>>> import numpy as np
>>> import numpy.linalg as la
>>> np.set_printoptions(precision=2, suppress=True, linewidth=160, sign=" ")
>>> rd = lambda a: np.round(a, 2) + 0
>>> rng = np.random.default_rng(91)
>>> K = rng.normal(size=(32, 6)) + 20 * np.array([0, 2, 3, 2, 0, 3])
>>> rd(K)
array([[ 0.12, 40.72, 58.69, 39.49,  0.6 , 59.78],
       [-0.3 , 39.76, 59.38, 39.41,  0.66, 60.74],
       [ 0.08, 41.41, 59.17, 40.6 ,  0.87, 61.85],
       [ 0.51, 39.85, 60.68, 40.07,  0.54, 61.03],
       [ 0.25, 40.  , 60.48, 40.43, -0.46, 59.25],
       [ 1.29, 40.81, 60.55, 40.6 ,  1.53, 60.49],
       [-0.25, 41.05, 60.74, 41.44,  1.49, 59.84],
       [-0.64, 38.7 , 61.08, 38.01,  1.54, 58.28],
       [ 0.07, 40.38, 61.7 , 40.64, -1.26, 60.64],
       [-1.87, 39.75, 59.2 , 39.56, -1.2 , 61.3 ],
       [ 0.01, 38.93, 58.72, 40.62,  1.1 , 59.73],
       [-0.08, 39.8 , 60.72, 40.88,  1.25, 60.66],
       [ 0.29, 38.63, 61.62, 39.26,  0.92, 58.44],
       [-0.26, 39.79, 60.11, 39.92, -0.9 , 59.78],
       [ 1.69, 39.39, 59.76, 39.57,  1.07, 60.51],
       [-0.77, 40.42, 60.96, 40.08,  1.82, 60.1 ],
       [ 1.31, 40.03, 60.99, 39.4 , -0.81, 61.  ],
       [-0.1 , 39.08, 61.05, 40.25,  0.5 , 58.46],
       [-0.64, 39.46, 61.24, 41.08, -0.43, 58.1 ],
       [-0.14, 40.93, 58.89, 39.62, -0.57, 60.68],
       [-0.25, 38.65, 61.41, 40.74,  2.16, 60.48],
       [ 0.11, 39.4 , 62.12, 42.56, -2.17, 58.9 ],
       [-1.31, 39.05, 60.65, 39.43,  0.66, 59.81],
       [ 0.96, 41.52, 60.68, 39.64,  1.09, 59.82],
       [-0.11, 41.18, 60.39, 39.67,  1.58, 60.31],
       [ 0.75, 39.31, 61.19, 39.35, -0.66, 60.28],
       [ 1.33, 40.24, 61.71, 39.71, -0.58, 58.75],
       [-0.93, 40.61, 59.  , 40.74, -0.72, 61.48],
       [-1.27, 39.79, 59.21, 38.84, -0.45, 60.22],
       [ 1.21, 38.77, 61.3 , 38.85,  0.75, 59.46],
       [-1.29, 39.73, 60.65, 39.8 ,  0.74, 62.  ],
       [-0.71, 40.69, 61.05, 39.49, -0.63, 59.3 ]])
>>> rd(la.norm(K, 2) / la.norm(K))
np.float64(1.0)
>>> W2 = K[[7, 8]].astype(float)
>>> for _ in range(3):
...     lab = la.norm(K[:, None] - W2, axis=-1).argmin(axis=1)
...     W2 = np.array([K[lab == j].mean(axis=0) for j in range(2)])
... 
>>> lab
array([ 1,  1,  1,  1,  1,  1,  1,  0,  1,  1,  0,  1,  0,  1,  1,  0,  1,  0,  0,  1,  0,  1,  0,  1,  1,  1,  1,  1,  1,  0,  1,  1])
>>> rd(W2)
array([[-0.24, 39.08, 60.89, 39.81,  1.  , 59.21],
       [ 0.06, 40.27, 60.31, 40.06,  0.04, 60.37]])
>>> rd(W2[1] - W2[0])
array([ 0.3 ,  1.19, -0.59,  0.25, -0.96,  1.17])
>>> blk = np.stack([K, -3 * K, K[::-1]])
>>> blk.shape
(3, 32, 6)
>>> la.matrix_rank(blk)
array([ 6,  6,  6])
>>> A2 = K / la.norm(K, axis=1, keepdims=True)
>>> gram = A2 @ A2.T
>>> rd(np.degrees(np.arccos(np.clip(gram[27, 3], -1, 1))))
np.float64(1.54)
>>> rd(la.norm(A2, axis=1))
array([ 1.,  1.,  1.,  1.,  1.,  1.,  1.,  1.,  1.,  1.,  1.,  1.,  1.,  1.,  1.,  1.,  1.,  1.,  1.,  1.,  1.,  1.,  1.,  1.,  1.,  1.,  1.,  1.,  1.,  1.,
        1.,  1.])
>>> rd(gram[27])
array([ 1.,  1.,  1.,  1.,  1.,  1.,  1.,  1.,  1.,  1.,  1.,  1.,  1.,  1.,  1.,  1.,  1.,  1.,  1.,  1.,  1.,  1.,  1.,  1.,  1.,  1.,  1.,  1.,  1.,  1.,
        1.,  1.])
>>> J = np.load("out11.npy")
>>> J
array([[ 0,  0,  1,  0],
       [ 0,  0,  1,  0],
       [ 1,  1,  0,  0],
       [ 0,  0,  0,  0]])
>>> J.sum(axis=0)
array([ 1,  1,  2,  0])
>>> np.argwhere(np.triu(J))
array([[ 0,  2],
       [ 1,  2]])
>>> J @ J
array([[ 1,  1,  0,  0],
       [ 1,  1,  0,  0],
       [ 0,  0,  2,  0],
       [ 0,  0,  0,  0]])
>>> Lm = np.diag(J.sum(axis=1)) - J
>>> la.matrix_rank(Lm)
np.int64(2)
>>> rd(la.eigvalsh(Lm))
array([ 0.,  0.,  1.,  3.])
>>> (la.eigvalsh(Lm) < 1e-8).sum()
np.int64(2)
>>> Lm
array([[ 1,  0, -1,  0],
       [ 0,  1, -1,  0],
       [-1, -1,  2,  0],
       [ 0,  0,  0,  0]])
>>> [round(float(la.det(J[:i, :i])), 2) + 0 for i in range(1, 5)]
[0.0, 0.0, 0.0, 0.0]
>>> data = np.array([[0, 3, 1, 2], [3, 2, 2, 0], [-1, 2, -2, -3], [1, -1, -2, 0]])
>>> vals, vecs = la.eig(data)
>>> rd(np.sort(la.eigvals(data @ data)))
array([  4.87,  10.82,  11.85,  20.47])
>>> rd(data @ vecs[:, 0] - vals[0] * vecs[:, 0])
array([ 0.,  0.,  0.,  0.])
>>> rd(np.sort(la.eigvals(la.inv(data))))
array([-0.3 , -0.29,  0.22,  0.45])
>>> data.reshape(2, -1)
array([[ 0,  3,  1,  2,  3,  2,  2,  0],
       [-1,  2, -2, -3,  1, -1, -2,  0]])
>>> data.reshape(-1, 2)
array([[ 0,  3],
       [ 1,  2],
       [ 3,  2],
       [ 2,  0],
       [-1,  2],
       [-2, -3],
       [ 1, -1],
       [-2,  0]])
>>> blk = data.reshape(4, 2, -1)
>>> blk.shape
(4, 2, 2)
>>> blk[:, 0]
array([[ 0,  3],
       [ 3,  2],
       [-1,  2],
       [ 1, -1]])
>>> blk.transpose(1, 0, 2)
array([[[ 0,  3],
        [ 3,  2],
        [-1,  2],
        [ 1, -1]],

       [[ 1,  2],
        [ 2,  0],
        [-2, -3],
        [-2,  0]]])
>>> np.einsum("ihd,jhd->hij", blk, blk).shape
(2, 4, 4)
>>> blk.sum(axis=1)
array([[ 1,  5],
       [ 5,  2],
       [-3, -1],
       [-1, -1]])
>>> np.swapaxes(blk, 1, 2)[2]
array([[-1, -2],
       [ 2, -3]])
>>> f = np.array([3, 3, 1, 0])
>>> A2 = data + np.outer(f, np.eye(4)[3])
>>> A2
array([[ 0.,  3.,  1.,  5.],
       [ 3.,  2.,  2.,  3.],
       [-1.,  2., -2., -2.],
       [ 1., -1., -2.,  0.]])
>>> la.matrix_rank(A2 - data)
np.int64(1)
>>> f, r1 = data[1], data[3]
>>> f @ r1
np.int64(-3)
>>> pr = (f @ r1) / (f @ f) * f
>>> rd(r1 - pr)
array([ 1.53, -0.65, -1.65,  0.  ])
>>> rd(pr)
array([-0.53, -0.35, -0.35,  0.  ])
>>> np.outer(f, r1)
array([[ 3, -3, -6,  0],
       [ 2, -2, -4,  0],
       [ 2, -2, -4,  0],
       [ 0,  0,  0,  0]])
>>> (r1 - pr) @ f
np.float64(0.0)
>>> rd(la.det(data[::-1]))
np.float64(113.0)
>>> rd(la.det(data.T))
np.float64(113.0)
>>> rd(la.det(2 * data)), rd(la.det(data))
(np.float64(1808.0), np.float64(113.0))
>>> np.einsum("ij,ji->", data, data)
np.int64(48)
>>> np.einsum("ii->", data)
np.int64(0)
>>> W2 = np.array([[-2, -2, 1, 1, -1, -2, -1, 1], [1, -1, 2, 1, 2, -2, -1, -2]])
>>> feats = np.repeat(W2, 16 // 2, axis=0)
>>> feats = feats + 0.02 * rng.normal(size=feats.shape)
>>> rd(feats)
array([[-2.02, -2.  ,  1.04,  1.01, -0.99, -2.05, -1.01,  1.  ],
       [-1.96, -2.01,  0.99,  1.03, -0.99, -2.01, -0.96,  1.  ],
       [-1.97, -2.  ,  0.97,  0.98, -1.  , -2.  , -1.  ,  1.03],
       [-1.99, -2.03,  1.01,  0.99, -1.  , -2.05, -1.  ,  1.02],
       [-2.02, -2.02,  0.99,  0.98, -0.98, -1.99, -1.  ,  0.97],
       [-2.  , -1.96,  0.99,  0.96, -1.  , -2.01, -1.03,  1.01],
       [-2.  , -1.98,  1.01,  1.06, -0.98, -2.  , -1.01,  1.  ],
       [-2.02, -1.98,  1.  ,  1.04, -1.  , -2.02, -1.  ,  0.99],
       [ 1.  , -0.98,  2.01,  0.98,  2.02, -2.02, -1.  , -1.99],
       [ 1.01, -0.98,  1.99,  0.99,  1.99, -2.02, -0.99, -1.98],
       [ 1.02, -0.99,  2.01,  1.01,  1.99, -1.98, -1.01, -2.02],
       [ 1.01, -1.  ,  2.02,  0.98,  2.01, -1.97, -1.01, -2.  ],
       [ 1.  , -1.01,  1.99,  1.02,  2.  , -2.01, -0.96, -1.98],
       [ 0.99, -1.  ,  2.01,  1.  ,  1.98, -2.04, -0.99, -2.04],
       [ 1.  , -1.01,  1.98,  1.  ,  2.01, -2.  , -0.99, -1.99],
       [ 1.04, -0.99,  1.98,  0.98,  1.97, -1.99, -0.99, -2.  ]])
>>> W2 = feats[[10, 12]].astype(float)
>>> for _ in range(6):
...     lab = la.norm(feats[:, None] - W2, axis=-1).argmin(axis=1)
...     W2 = np.array([feats[lab == j].mean(axis=0) for j in range(2)])
... 
>>> lab
array([ 1,  1,  1,  1,  1,  1,  1,  1,  0,  0,  0,  0,  0,  0,  0,  0])
>>> rd(W2[1] - W2[0])
array([-3.  , -1.  , -1.  ,  0.01, -2.99, -0.01, -0.01,  3.  ])
>>> np.bincount(lab)
array([ 8,  8])
>>> rd(W2)
array([[ 1.01, -0.99,  2.  ,  1.  ,  2.  , -2.  , -0.99, -2.  ],
       [-2.  , -2.  ,  1.  ,  1.01, -0.99, -2.02, -1.  ,  1.  ]])
>>> np.abs(W2[1] - W2[0]).argmax()
np.int64(0)
>>> Xc = feats - feats.mean(axis=0)
>>> U, s, Vh = la.svd(Xc, full_matrices=False)
>>> np.abs(U[:, 0]).argmax()
np.int64(2)
>>> np.abs(Vh[0]).argmax()
np.int64(0)
>>> rd(s ** 2 / (s ** 2).sum())
array([ 1.,  0.,  0.,  0.,  0.,  0.,  0.,  0.])
>>> rd(Vh[0] * np.sign(Vh[0, np.abs(Vh[0]).argmax()]))
array([ 0.56,  0.19,  0.19,  0.  ,  0.56,  0.  ,  0.  , -0.56])
>>> D = la.norm(feats[:, None] - feats[None], axis=-1)
>>> rd(D[:5, :5])
array([[ 0.  ,  0.1 ,  0.11,  0.06,  0.09],
       [ 0.1 ,  0.  ,  0.08,  0.08,  0.09],
       [ 0.11,  0.08,  0.  ,  0.07,  0.09],
       [ 0.06,  0.08,  0.07,  0.  ,  0.09],
       [ 0.09,  0.09,  0.09,  0.09,  0.  ]])
>>> D.shape
(16, 16)
>>> la.matrix_rank(D ** 2)
np.int64(10)
>>> D[13].round(6).argsort(kind="stable")[:4]
array([ 13,  10,   8,   9])
>>> np.flatnonzero(D[13] < D.mean() / 2)
array([  8,   9,  10,  11,  12,  13,  14,  15])
>>> rd(D[13])
array([ 5.38,  5.37,  5.4 ,  5.4 ,  5.38,  5.39,  5.37,  5.39,  0.07,  0.07,  0.07,  0.09,  0.08,  0.  ,  0.07,  0.09])
>>> hat = np.triu(np.array([[2, 0, 0, 3], [1, 1, 1, 1], [2, 1, 1, 3], [0, 1, 3, 0]]), 1) + np.eye(4)
>>> A2 = hat @ data @ la.inv(hat)
>>> rd(la.det(A2))
np.float64(113.0)
>>> m1 = np.array([[8, 1, 2, 16, 8, 3],
...     [7, 2, 0, 14, 0, 6],
...     [1, 1, 3, 2, 3, 8],
...     [4, 6, 4, 8, 3, 0],
...     [0, 0, 8, 0, 6, 5],
...     [7, 7, 0, 14, 5, 9],
...     [1, 3, 1, 2, 1, 5],
...     [8, 2, 9, 16, 7, 4],
...     [4, 1, 4, 8, 1, 9]])
>>> lab = feats[:, 1] > np.median(feats[:, 1])
>>> f = feats[lab].mean(axis=0) - feats[~lab].mean(axis=0)
>>> (((feats - feats.mean(axis=0)) @ f > 0) == lab).mean()
np.float64(1.0)
>>> ((feats - feats.mean(axis=0)) @ f > 0).astype(int)
array([ 0,  0,  0,  0,  0,  0,  0,  0,  1,  1,  1,  1,  1,  1,  1,  1])
>>> lab.astype(int)
array([ 0,  0,  0,  0,  0,  0,  0,  0,  1,  1,  1,  1,  1,  1,  1,  1])
>>> mat = np.eye(4, dtype=int)[rng.permutation(4)]
>>> mat
array([[ 0,  1,  0,  0],
       [ 0,  0,  0,  1],
       [ 0,  0,  1,  0],
       [ 1,  0,  0,  0]])
>>> x = np.array([-2, -3, 3, -3])
>>> (mat @ x).argmax()
np.int64(2)
>>> la.norm(mat @ x) <= la.norm(mat, 2) * la.norm(x) + 1e-9
np.True_
>>> np.sign((mat @ x).round(6))
array([-1, -1,  1, -1])
>>> np.einsum("ij,j->i", mat, x)
array([-3, -3,  3, -2])
>>> rd(np.sort(np.abs(la.eigvals(data))))
array([ 2.21,  3.29,  3.44,  4.52])
>>> np.allclose(data, data.T)
False
>>> rd(np.abs(la.eigvals(data)).max())
np.float64(4.52)
>>> (data - data.T) / 2
array([[ 0. ,  0. ,  1. ,  0.5],
       [ 0. ,  0. ,  0. ,  0.5],
       [-1. ,  0. ,  0. , -0.5],
       [-0.5, -0.5,  0.5,  0. ]])
>>> lab = rng.permutation(4)
>>> A2 = mat[:, lab] * rng.choice([-1, 1], 4)
>>> A2
array([[ 0,  0,  1,  0],
       [ 0,  1,  0,  0],
       [ 0,  0,  0,  1],
       [ 1,  0,  0,  0]])
>>> U, _, Vh = la.svd(mat.T @ A2)
>>> rd(la.lstsq(mat, A2)[0])
array([[ 1.,  0.,  0.,  0.],
       [ 0.,  0.,  1.,  0.],
       [ 0.,  0.,  0.,  1.],
       [ 0.,  1.,  0.,  0.]])
>>> U @ Vh
array([[ 1.,  0.,  0.,  0.],
       [ 0.,  0.,  1.,  0.],
       [ 0.,  0.,  0.,  1.],
       [ 0.,  1.,  0.,  0.]])
>>> rd(la.norm(data))
np.float64(7.42)
>>> np.count_nonzero(data)
np.int64(13)
>>> data.mean(axis=0)
array([ 0.75,  1.5 , -0.25, -0.25])
>>> np.flatnonzero(la.matrix_power((mat != 0) + (mat.T != 0) + np.eye(4), 4)[2])
array([ 2])
>>> (la.matrix_power((mat != 0) + (mat.T != 0) + np.eye(4), 4) > 0).astype(int)
array([[ 1,  1,  0,  1],
       [ 1,  1,  0,  1],
       [ 0,  0,  1,  0],
       [ 1,  1,  0,  1]])
>>> rd(np.sort(la.eigvals(mat).real))
array([-0.5, -0.5,  1. ,  1. ])
>>> rd(la.det(mat))
np.float64(1.0)
>>> M = np.array([[2.1, -0.7, 0.5], [0.2, 0.4, 0.1], [-0.8, -0.4, -0.2]])
>>> hat = np.triu(np.array([[-1, -1, 1], [1, 1, -2], [3, -2, 2]]), 1) + np.eye(3)
>>> A2 = hat @ M @ la.inv(hat)
>>> rd(np.poly(A2))
array([ 1.  , -2.3 ,  0.92, -0.06])
>>> rd(hat @ M - M @ hat)
array([[-1. ,  1.3, -3.8],
       [ 1.6,  1. ,  1. ],
       [ 0. , -0.8,  0. ]])
>>> rd(A2)
array([[ 1.1, -0.4, -1.7],
       [ 1.8,  3. ,  4.7],
       [-0.8, -1.2, -1.8]])
>>> rd(la.det(2 * M)), rd(la.det(M))
(np.float64(0.51), np.float64(0.06))
>>> rd(la.det(M[::-1]))
np.float64(-0.06)
>>> rd(np.poly(M))
array([ 1.  , -2.3 ,  0.92, -0.06])
>>> rd(np.einsum("ij,ji->", M, M))
np.float64(3.45)
>>> np.einsum("ii->", M)
np.float64(2.3)
>>> [round(float(x), 2) for x in la.svd(M, compute_uv=False)[:3]]
[2.37, 0.75, 0.04]
>>> rd(la.norm(M, 2) / la.norm(M))
np.float64(0.95)
>>> np.argsort(-la.norm(M, axis=0).round(6), kind="stable")[:3]
array([ 0,  1,  2])
>>> round(np.log10(la.cond(M)))
2
>>> U, s, Vh = la.svd(M)
>>> np.argmax(s[:-1] / (s[1:] + 1e-6)) + 1
np.int64(2)
>>> rd(s)
array([ 2.37,  0.75,  0.04])
>>> A2 = U[:, :2] @ np.diag(s[:2]) @ Vh[:2]
>>> rd(np.abs(M - A2).max())
np.float64(0.03)
>>> rd(A2)
array([[ 2.1 , -0.7 ,  0.5 ],
       [ 0.21,  0.4 ,  0.07],
       [-0.79, -0.4 , -0.22]])
>>> rd(la.norm(M - A2) / la.norm(M))
np.float64(0.01)
>>> la.lstsq(A2[:-1].T, A2[-1])[2]
np.int32(2)
>>> np.allclose(A2[:-1].T @ la.lstsq(A2[:-1].T, A2[-1])[0], A2[-1])
True
>>> rd(A2 @ la.pinv(A2) @ A2)
array([[ 2.1 , -0.7 ,  0.5 ],
       [ 0.21,  0.4 ,  0.07],
       [-0.79, -0.4 , -0.22]])
>>> A = np.load("m.npy")
>>> A
array([[-7.52, -1.38,  1.16,  1.84, -1.47,  2.27, -0.94],
       [-1.38, -0.82,  3.5 , -4.29,  0.36, -2.58,  1.98],
       [ 1.16,  3.5 ,  4.59,  1.9 , -1.93,  4.18,  0.96],
       [ 1.84, -4.29,  1.9 , -2.31, -2.98,  0.24, -3.06],
       [-1.47,  0.36, -1.93, -2.98, -2.97,  0.45,  2.53],
       [ 2.27, -2.58,  4.18,  0.24,  0.45,  2.39,  3.1 ],
       [-0.94,  1.98,  0.96, -3.06,  2.53,  3.1 , -5.37]])
>>> rd(np.sort(np.abs(la.eigvals(A))))
array([ 3.  ,  5.  ,  5.99,  8.  ,  8.  ,  9.  ,  9.  ])
>>> np.allclose(A, A.T)
True
